$ ipython --no-banner

In [1]: import numpy as np

In [2]: from numpy import linalg as LA

In [3]: np.set_printoptions(precision=3, suppress=True, linewidth=140)

In [4]: F = np.load("w.npy")

In [5]: print(F)
[[0 0 0 0 1]
 [1 0 0 0 0]
 [0 1 0 0 0]
 [0 0 1 0 0]
 [0 0 0 1 0]]

In [6]: rng = np.random.default_rng(31)

In [7]: A2 = F + rng.integers(-2, 3, (5, 1)) @ rng.integers(-2, 3, (1, 5))

In [8]: print(A2)
[[ 0  0  0  0  1]
 [ 3 -4  0 -2  2]
 [ 0  1  0  0  0]
 [-2  4  1  2 -2]
 [ 0  0  0  1  0]]

In [9]: print(np.round(LA.svd(A2 - F, compute_uv=False), 3) + 0)
[7.483 0.    0.    0.    0.   ]

In [10]: E = np.array([[1.5, -1.7, 0.5],
    ...:     [1.0, -0.7, -0.4],
    ...:     [-0.7, 1.3, -0.3],
    ...:     [2.0, -1.6, -1.6],
    ...:     [0.9, 0.7, 0.1],
    ...:     [0.2, -1.3, -0.3],
    ...:     [-0.1, -0.2, 0.2],
    ...:     [-0.2, 0.0, 1.4],
    ...:     [0.1, 0.4, -0.7],
    ...:     [2.1, 0.0, -0.6],
    ...:     [-1.7, -0.3, -0.7],
    ...:     [0.3, 0.1, 0.6],
    ...:     [-0.1, -0.8, -0.6],
    ...:     [1.5, 1.4, -0.3],
    ...:     [0.3, 0.5, -0.9],
    ...:     [0.4, 0.0, -1.1],
    ...:     [0.8, -0.5, 0.2],
    ...:     [0.9, -0.5, 2.2],
    ...:     [-1.9, -0.5, 0.3],
    ...:     [1.7, -0.3, 0.2],
    ...:     [-1.3, -0.4, -0.8],
    ...:     [-1.2, 0.0, -0.1],
    ...:     [0.3, -0.9, -0.8],
    ...:     [-0.5, 0.9, -0.5],
    ...:     [0.2, -0.5, -0.2]])

In [11]: E[23] *= 5

In [12]: print(E)
[[ 1.5 -1.7  0.5]
 [ 1.  -0.7 -0.4]
 [-0.7  1.3 -0.3]
 [ 2.  -1.6 -1.6]
 [ 0.9  0.7  0.1]
 [ 0.2 -1.3 -0.3]
 [-0.1 -0.2  0.2]
 [-0.2  0.   1.4]
 [ 0.1  0.4 -0.7]
 [ 2.1  0.  -0.6]
 [-1.7 -0.3 -0.7]
 [ 0.3  0.1  0.6]
 [-0.1 -0.8 -0.6]
 [ 1.5  1.4 -0.3]
 [ 0.3  0.5 -0.9]
 [ 0.4  0.  -1.1]
 [ 0.8 -0.5  0.2]
 [ 0.9 -0.5  2.2]
 [-1.9 -0.5  0.3]
 [ 1.7 -0.3  0.2]
 [-1.3 -0.4 -0.8]
 [-1.2  0.  -0.1]
 [ 0.3 -0.9 -0.8]
 [-2.5  4.5 -2.5]
 [ 0.2 -0.5 -0.2]]

In [13]: A2 = E / np.sqrt((E ** 2).mean(axis=1, keepdims=True))

In [14]: print(LA.norm(A2, axis=1))
[1.732 1.732 1.732 1.732 1.732 1.732 1.732 1.732 1.732 1.732 1.732 1.732 1.732 1.732 1.732 1.732 1.732 1.732 1.732 1.732 1.732 1.732 1.732
 1.732 1.732]

In [15]: dist = LA.norm(E[:, None] - E[None], axis=-1)

In [16]: print(dist.mean(axis=1).argmax())
23

In [17]: print(dist[:5, :5])
[[0.    1.435 3.805 2.161 2.506]
 [1.435 0.    2.627 1.803 1.49 ]
 [3.805 2.627 0.    4.17  1.755]
 [2.161 1.803 4.17  0.    3.064]
 [2.506 1.49  1.755 3.064 0.   ]]

In [18]: print(np.unravel_index(dist.round(6).argmax(), dist.shape))
(np.int64(0), np.int64(23))

In [19]: print(dist[9].round(6).argsort(kind="stable")[:4])
[ 9 19  1 13]

In [20]: print(dist.shape)
(25, 25)

In [21]: A2 = np.c_[E[:, :2] @ np.array([[0, -2], [1, 0]]), np.array([2, 0, 2, 2, 1, 2, 1, 0, 2, 2, 1, 2, 1, 2, 2, 2, 1, 1, 0, 0, 1, 0, 1, 2, 2])]

In [22]: print(A2)
[[-1.7 -3.   2. ]
 [-0.7 -2.   0. ]
 [ 1.3  1.4  2. ]
 [-1.6 -4.   2. ]
 [ 0.7 -1.8  1. ]
 [-1.3 -0.4  2. ]
 [-0.2  0.2  1. ]
 [ 0.   0.4  0. ]
 [ 0.4 -0.2  2. ]
 [ 0.  -4.2  2. ]
 [-0.3  3.4  1. ]
 [ 0.1 -0.6  2. ]
 [-0.8  0.2  1. ]
 [ 1.4 -3.   2. ]
 [ 0.5 -0.6  2. ]
 [ 0.  -0.8  2. ]
 [-0.5 -1.6  1. ]
 [-0.5 -1.8  1. ]
 [-0.5  3.8  0. ]
 [-0.3 -3.4  0. ]
 [-0.4  2.6  1. ]
 [ 0.   2.4  0. ]
 [-0.9 -0.6  1. ]
 [ 4.5  5.   2. ]
 [-0.5 -0.4  2. ]]

In [23]: print(LA.matrix_rank(np.c_[E, A2]))
4

In [24]: print(LA.norm(LA.qr(E)[0].T @ A2, axis=0) ** 2 / ((A2 ** 2).sum(axis=0) + 1e-12))
[1.    1.    0.286]

In [25]: print(LA.matrix_rank(A2))
3

In [26]: print(np.round(LA.norm(A2 - E @ LA.lstsq(E, A2)[0], axis=0), 3) + 0)
[0.    0.    6.325]

In [27]: A = np.loadtxt("out19.csv", delimiter=",")

In [28]: print(A)
[[2. 3. 3. 0. 2.]
 [1. 2. 3. 3. 2.]
 [0. 1. 3. 1. 0.]
 [2. 0. 2. 2. 2.]
 [0. 0. 0. 0. 0.]]

In [29]: # looks like rank 4

In [30]: r = LA.matrix_rank(A)

In [31]: print(r)
4

In [32]: N = LA.svd(A)[2][r:].T

In [33]: print([int(LA.matrix_rank(A[:i])) for i in range(1, len(A) + 1)])
[1, 2, 3, 4, 4]

In [34]: print(N[:, 0] / N[np.abs(N[:, 0]).round(6).argmax(), 0])
[-0.85 -0.35  0.25 -0.4   1.  ]

In [35]: print(np.argsort(-LA.norm(A, axis=0).round(6), kind="stable")[:3])
[2 1 3]

In [36]: print([round(float(x), 3) for x in LA.svd(A, compute_uv=False)[:3]])
[8.161, 2.682, 2.18]

In [37]: print(LA.matrix_rank(A, rtol=0.1))
4

In [38]: A2 = np.array([[1, -1], [-2, -1]])

In [39]: basis = np.kron(A2, A)

In [40]: print(basis.shape)
(10, 10)

In [41]: print(basis)
[[ 2.  3.  3.  0.  2. -2. -3. -3. -0. -2.]
 [ 1.  2.  3.  3.  2. -1. -2. -3. -3. -2.]
 [ 0.  1.  3.  1.  0. -0. -1. -3. -1. -0.]
 [ 2.  0.  2.  2.  2. -2. -0. -2. -2. -2.]
 [ 0.  0.  0.  0.  0. -0. -0. -0. -0. -0.]
 [-4. -6. -6. -0. -4. -2. -3. -3. -0. -2.]
 [-2. -4. -6. -6. -4. -1. -2. -3. -3. -2.]
 [-0. -2. -6. -2. -0. -0. -1. -3. -1. -0.]
 [-4. -0. -4. -4. -4. -2. -0. -2. -2. -2.]
 [-0. -0. -0. -0. -0. -0. -0. -0. -0. -0.]]

In [42]: print(LA.norm(A, axis=1).argmax())
1

In [43]: print(np.round(LA.norm(A, "nuc"), 3))
14.229

In [44]: print(round(float(LA.norm(A[2] - A[0])), 3))
3.606

In [45]: print(LA.eigvals(A))
[6.449+0.j    0.5  +1.936j 0.5  -1.936j 1.551+0.j    0.   +0.j   ]

In [46]: print(np.kron(np.eye(2, dtype=int), A))
[[2. 3. 3. 0. 2. 0. 0. 0. 0. 0.]
 [1. 2. 3. 3. 2. 0. 0. 0. 0. 0.]
 [0. 1. 3. 1. 0. 0. 0. 0. 0. 0.]
 [2. 0. 2. 2. 2. 0. 0. 0. 0. 0.]
 [0. 0. 0. 0. 0. 0. 0. 0. 0. 0.]
 [0. 0. 0. 0. 0. 2. 3. 3. 0. 2.]
 [0. 0. 0. 0. 0. 1. 2. 3. 3. 2.]
 [0. 0. 0. 0. 0. 0. 1. 3. 1. 0.]
 [0. 0. 0. 0. 0. 2. 0. 2. 2. 2.]
 [0. 0. 0. 0. 0. 0. 0. 0. 0. 0.]]

In [47]: print(np.round(LA.eigvals(A).sum().real, 3))
9.0

In [48]: print(round(float(LA.det(2 * A)), 3), np.round(LA.det(A), 3))
0.0 0.0

In [49]: print(round(LA.det(A[::-1]), 3))
0.0

In [50]: print(np.poly(A))
[  1.  -9.  22. -42.  40.   0.]

In [51]: print(np.einsum("ij,ji->", A, A))
37.0

In [52]: print(round(LA.det(A.T), 3))
0.0
